% python3 -q
>>> import numpy as np
>>> import numpy.linalg as la
>>> np.set_printoptions(suppress=True, linewidth=100)
>>> tidy = lambda a: np.round(a, 2) + 0
>>> F = np.load("layer3.npy")
>>> F
array([[  2,   3,   1,  -1,   3,  -5,   0],
       [ -3,   8,   4,  -6,   6,  -8,  -5],
       [ -8,   6,   1,  -3,   1, -12,  -6],
       [-11,   8,   5,  -5,   0, -14,  -8],
       [-12,  11,   7,  -6,   1, -12,  -6],
       [-12,  14,   3,  -9,   1, -10, -11],
       [-15,  18,   6, -11,   4, -10,  -6],
       [-14,  17,   7, -15,   0, -13,  -8],
       [-13,  21,  12, -16,   0, -17,  -5],
       [-14,  17,   8, -20,   4, -21,  -5],
       [-16,  17,  10, -19,   9, -21,  -6],
       [-21,  12,  14, -20,   8, -22,  -2],
       [-24,   9,  16, -17,   6, -23,   2],
       [-25,   6,  19, -17,   9, -26,  -1],
       [-22,   6,  23, -14,  10, -25,  -6],
       [-24,   9,  21, -14,   5, -30,  -2],
       [-27,  10,  16, -14,   1, -34,  -2],
       [-24,  13,  18, -14,   3, -37,   3]])
>>> proj = F @ la.solve(F.T @ F, F.T)
>>> tidy(proj @ F[:, 1])
array([ 3.,  8.,  6.,  8., 11., 14., 18., 17., 21., 17., 17., 12.,  9.,  6.,  6.,  9., 10., 13.])
>>> tidy(np.trace(proj))
np.float64(7.0)
>>> np.allclose(proj @ proj, proj)
True
>>> cen = F - F.mean(axis=0)
>>> left, sv, Vh = la.svd(cen, full_matrices=False)
>>> tidy(np.abs(Vh[-1]))
array([0.19, 0.45, 0.16, 0.57, 0.63, 0.09, 0.11])
>>> print(tidy((sv ** 2).sum() ** 2 / (sv ** 4).sum()))
1.81
>>> np.abs(Vh[0]).argmax()
np.int64(5)
>>> (np.sign(left[:, 0]) == np.sign(left[0, 0])).astype(int)
array([1, 1, 1, 1, 1, 1, 1, 1, 1, 0, 0, 0, 0, 0, 0, 0, 0, 0])
>>> la.matrix_rank(cen)
np.int64(7)
>>> J = np.load("w.npy")
>>> print(J)
[[ 1  0  0  0  0  0  0  0  0  0  0]
 [-1  3  0  0  0  0  0  0  0  0  0]
 [-2  2 -2  0  0  0  0  0  0  0  0]
 [ 0 -1  2  0  0  0  0  0  0  0  0]
 [-2  0  1 -3 -3  0  0  0  0  0  0]
 [ 3  3  0 -3  1  2  0  0  0  0  0]
 [ 1 -3 -3 -3  1  1 -1  0  0  0  0]
 [ 1 -3  2  0  2  2  3 -3  0  0  0]
 [ 3 -2 -3  0 -3  2  2  0  0  0  0]
 [-2  3  1  0 -3  1  1  0  2 -3  0]
 [ 2  2 -1 -2 -3  3  1 -1  0  3 -3]]
>>> x0 = np.array([-3, 2, 4, -5, -4, -3, 1])
>>> print((F @ x0).argmax())
17
>>> print(F @ x0)
[ 12  66  81 128 142 136 168 210 255 250 238 275 286 289 269 312 331 342]
>>> la.norm(F @ x0) <= la.norm(F, 2) * la.norm(x0) + 1e-9
np.True_
>>> (F * x0).sum(axis=1)
array([ 12,  66,  81, 128, 142, 136, 168, 210, 255, 250, 238, 275, 286, 289, 269, 312, 331, 342])
>>> print(np.sign((F @ x0).round(6)))
[1 1 1 1 1 1 1 1 1 1 1 1 1 1 1 1 1 1]
>>> x0 = np.array([4, 7, 3, 8, 8, 1, 0, 2, 3, 8, 2])
>>> a = np.maximum(J @ x0, 0)
>>> tidy(np.tanh(J @ x0))
array([ 1.  ,  1.  ,  0.  , -0.76, -1.  ,  1.  , -1.  ,  0.76, -1.  , -1.  , -0.96])
>>> np.flatnonzero(a > 1e-9)
array([0, 1, 5, 7])
>>> a
array([ 4, 17,  0,  0,  0, 19,  0,  1,  0,  0,  0])
>>> J.T @ a
array([ 45, 105,   2, -57,  21,  40,   3,  -3,   0,   0,   0])
>>> K = np.loadtxt("test2.csv", delimiter=",")
>>> K
array([[-7., -6., -4., -2.,  8., -7., -3., -6., -1.,  1.],
       [ 0., -9.,  7.,  8.,  1.,  1.,  4., -7.,  2., -6.],
       [ 0.,  0.,  7.,  7., -1.,  1., -4.,  1., -2., -5.],
       [ 0.,  0.,  0., -7., -8.,  4.,  5.,  1., -6.,  3.],
       [ 0.,  0.,  0.,  0.,  0., -7.,  0.,  1.,  7.,  6.],
       [ 0.,  0.,  0.,  0.,  0.,  9., -8.,  8., -5., -7.],
       [ 0.,  0.,  0.,  0.,  0.,  0.,  6.,  0., -5., -8.],
       [ 0.,  0.,  0.,  0.,  0.,  0.,  0.,  6., -1., -6.],
       [ 0.,  0.,  0.,  0.,  0.,  0.,  0.,  0., -3.,  8.],
       [ 0.,  0.,  0.,  0.,  0.,  0.,  0.,  0.,  0., -7.]])
>>> A2 = np.array([[-3, 0],
...     [3, 3],
...     [-2, 1],
...     [0, -3],
...     [1, 3],
...     [2, -1],
...     [0, -1],
...     [0, -1],
...     [1, 1],
...     [-2, 2]])
>>> la.matrix_rank(K @ A2)
np.int64(2)
>>> np.vstack([K, A2.T]).shape
(12, 10)
>>> np.einsum("ij,ij->i", K, K)
array([265., 301., 146., 200., 135., 283., 125.,  73.,  73.,  49.])
>>> np.einsum("ik,kj->ji", K, A2)
array([[  2., -24.,  -5., -12., -19.,  27.,  11.,  11., -19.,  14.],
       [ 25., -49., -27., -13.,  25., -28., -27., -19.,  13., -14.]])
>>> print(A2.T @ K.T)
[[  2. -24.  -5. -12. -19.  27.  11.  11. -19.  14.]
 [ 25. -49. -27. -13.  25. -28. -27. -19.  13. -14.]]
>>> la.lstsq(K[:-1].T, K[-1])[2]
np.int32(9)
>>> tidy(np.trace(la.pinv(K) @ K))
np.float64(9.0)
>>> print(tidy(K @ la.pinv(K) @ K))
[[-7. -6. -4. -2.  8. -7. -3. -6. -1.  1.]
 [ 0. -9.  7.  8.  1.  1.  4. -7.  2. -6.]
 [ 0.  0.  7.  7. -1.  1. -4.  1. -2. -5.]
 [ 0.  0.  0. -7. -8.  4.  5.  1. -6.  3.]
 [ 0.  0.  0.  0.  0. -7.  0.  1.  7.  6.]
 [ 0.  0.  0.  0.  0.  9. -8.  8. -5. -7.]
 [ 0.  0.  0.  0.  0.  0.  6.  0. -5. -8.]
 [ 0.  0.  0.  0.  0.  0.  0.  6. -1. -6.]
 [ 0.  0.  0.  0.  0.  0.  0.  0. -3.  8.]
 [ 0.  0.  0.  0.  0.  0.  0.  0.  0. -7.]]
>>> np.allclose(K[:-1].T @ la.lstsq(K[:-1].T, K[-1])[0], K[-1])
True
>>> left, sv, Vh = la.svd(K)
>>> print(tidy(sv))
[23.59 21.15 15.53 13.97 10.93  6.26  5.69  4.31  0.51  0.  ]
>>> np.argmax(sv[:-1] / (sv[1:] + 1e-6)) + 1
np.int64(9)
>>> A2 = left[:, :9] @ np.diag(sv[:9]) @ Vh[:9]
>>> tidy(np.abs(K - A2).max())
np.float64(0.0)
>>> w1 = np.array([[1, 2, 2, 2, 2, 1],
...     [2, 1, 0, 2, 1, 1],
...     [0, 1, 0, 1, 1, 3],
...     [3, 1, 0, 1, 0, 0],
...     [2, 0, 1, 1, 1, 1],
...     [3, 2, 2, 3, 1, 1],
...     [3, 0, 1, 1, 3, 0],
...     [0, 2, 2, 3, 3, 3],
...     [0, 0, 1, 2, 3, 2],
...     [3, 0, 1, 0, 2, 2]])
>>> b = np.array([-5, 4, 1, 0, 3, 2])
>>> act = np.maximum(K @ w1 + b, 0)
>>> act
array([[ 0.,  0.,  0.,  0.,  0.,  0.],
       [ 0.,  0.,  0.,  0.,  0.,  0.],
       [ 0., 22.,  0., 11.,  0., 12.],
       [ 0.,  7.,  5.,  0.,  5.,  0.],
       [ 0.,  0.,  2.,  0., 32., 24.],
       [ 0., 38., 15., 33.,  0., 11.],
       [ 0.,  4.,  0.,  0.,  0.,  0.],
       [ 0., 16.,  6., 16.,  6.,  6.],
       [19.,  4.,  6.,  0., 10., 12.],
       [ 0.,  4.,  0.,  0.,  0.,  0.]])
>>> W2 = np.array([[6, -4], [6, -1], [0, -7], [6, -8], [-7, -2], [9, 3]])
>>> print(w1 @ W2)
[[ 25 -37]
 [ 32 -24]
 [ 32  -2]
 [ 30 -21]
 [ 20 -22]
 [ 50 -51]
 [  3 -33]
 [ 36 -37]
 [  9 -23]
 [ 22 -17]]
>>> act @ W2
array([[   0.,    0.],
       [   0.,    0.],
       [ 306.,  -74.],
       [   7.,  -52.],
       [  -8.,   -6.],
       [ 525., -374.],
       [  24.,   -4.],
       [ 204., -180.],
       [ 176., -106.],
       [  24.,   -4.]])
>>> (K - K.T) / 2
array([[ 0. , -3. , -2. , -1. ,  4. , -3.5, -1.5, -3. , -0.5,  0.5],
       [ 3. ,  0. ,  3.5,  4. ,  0.5,  0.5,  2. , -3.5,  1. , -3. ],
       [ 2. , -3.5,  0. ,  3.5, -0.5,  0.5, -2. ,  0.5, -1. , -2.5],
       [ 1. , -4. , -3.5,  0. , -4. ,  2. ,  2.5,  0.5, -3. ,  1.5],
       [-4. , -0.5,  0.5,  4. ,  0. , -3.5,  0. ,  0.5,  3.5,  3. ],
       [ 3.5, -0.5, -0.5, -2. ,  3.5,  0. , -4. ,  4. , -2.5, -3.5],
       [ 1.5, -2. ,  2. , -2.5,  0. ,  4. ,  0. ,  0. , -2.5, -4. ],
       [ 3. ,  3.5, -0.5, -0.5, -0.5, -4. ,  0. ,  0. , -0.5, -3. ],
       [ 0.5, -1. ,  1. ,  3. , -3.5,  2.5,  2.5,  0.5,  0. ,  4. ],
       [-0.5,  3. ,  2.5, -1.5, -3. ,  3.5,  4. ,  3. , -4. ,  0. ]])
>>> tidy(la.det(K))
np.float64(0.0)
>>> np.allclose(K @ K.T, K.T @ K)
False
>>> (K + K.T) / 2
array([[-7. , -3. , -2. , -1. ,  4. , -3.5, -1.5, -3. , -0.5,  0.5],
       [-3. , -9. ,  3.5,  4. ,  0.5,  0.5,  2. , -3.5,  1. , -3. ],
       [-2. ,  3.5,  7. ,  3.5, -0.5,  0.5, -2. ,  0.5, -1. , -2.5],
       [-1. ,  4. ,  3.5, -7. , -4. ,  2. ,  2.5,  0.5, -3. ,  1.5],
       [ 4. ,  0.5, -0.5, -4. ,  0. , -3.5,  0. ,  0.5,  3.5,  3. ],
       [-3.5,  0.5,  0.5,  2. , -3.5,  9. , -4. ,  4. , -2.5, -3.5],
       [-1.5,  2. , -2. ,  2.5,  0. , -4. ,  6. ,  0. , -2.5, -4. ],
       [-3. , -3.5,  0.5,  0.5,  0.5,  4. ,  0. ,  6. , -0.5, -3. ],
       [-0.5,  1. , -1. , -3. ,  3.5, -2.5, -2.5, -0.5, -3. ,  4. ],
       [ 0.5, -3. , -2.5,  1.5,  3. , -3.5, -4. , -3. ,  4. , -7. ]])
>>> np.trace(K)
np.float64(-5.0)
